% python3 -q
>>> import numpy as np
>>> np.set_printoptions(precision=2, suppress=True, linewidth=100, sign=" ")
>>> feats = np.diag(np.array([2, -2, 1, 0, 2, -2, 2, -1]))
>>> feats
array([[ 2,  0,  0,  0,  0,  0,  0,  0],
       [ 0, -2,  0,  0,  0,  0,  0,  0],
       [ 0,  0,  1,  0,  0,  0,  0,  0],
       [ 0,  0,  0,  0,  0,  0,  0,  0],
       [ 0,  0,  0,  0,  2,  0,  0,  0],
       [ 0,  0,  0,  0,  0, -2,  0,  0],
       [ 0,  0,  0,  0,  0,  0,  2,  0],
       [ 0,  0,  0,  0,  0,  0,  0, -1]])
>>> np.linalg.matrix_rank(feats, rtol=0.1)
np.int64(7)
>>> np.linalg.cond(feats) > 100
np.True_
>>> K = np.loadtxt("x.csv", delimiter=",")
>>> K
array([[-0.23,  0.28, -0.1 ,  0.26, -0.71, -0.54],
       [ 0.66, -0.46, -0.1 ,  0.18,  0.11, -0.55],
       [-0.19, -0.41, -0.41, -0.74, -0.24, -0.1 ],
       [ 0.04,  0.58,  0.06, -0.44,  0.44, -0.51],
       [ 0.31, -0.03,  0.78, -0.37, -0.4 ,  0.05],
       [-0.62, -0.44,  0.45,  0.12,  0.28, -0.36]])
>>> rng = np.random.default_rng(86)
>>> labels = rng.permutation(6)
>>> labels
array([ 5,  2,  1,  4,  0,  3])
>>> Y = K[labels][:, labels]
>>> Y
array([[-0.36,  0.45, -0.44,  0.28, -0.62,  0.12],
       [-0.1 , -0.41, -0.41, -0.24, -0.19, -0.74],
       [-0.55, -0.1 , -0.46,  0.11,  0.66,  0.18],
       [ 0.05,  0.78, -0.03, -0.4 ,  0.31, -0.37],
       [-0.54, -0.1 ,  0.28, -0.71, -0.23,  0.26],
       [-0.51,  0.06,  0.58,  0.44,  0.04, -0.44]])
>>> round(np.linalg.det(Y), 2), np.round(np.linalg.det(K[labels]), 2)
(np.float64(-1.0), np.float64(-1.0))
>>> np.allclose(Y, K)
False
>>> np.diag(Y)
array([-0.36, -0.41, -0.46, -0.4 , -0.23, -0.44])
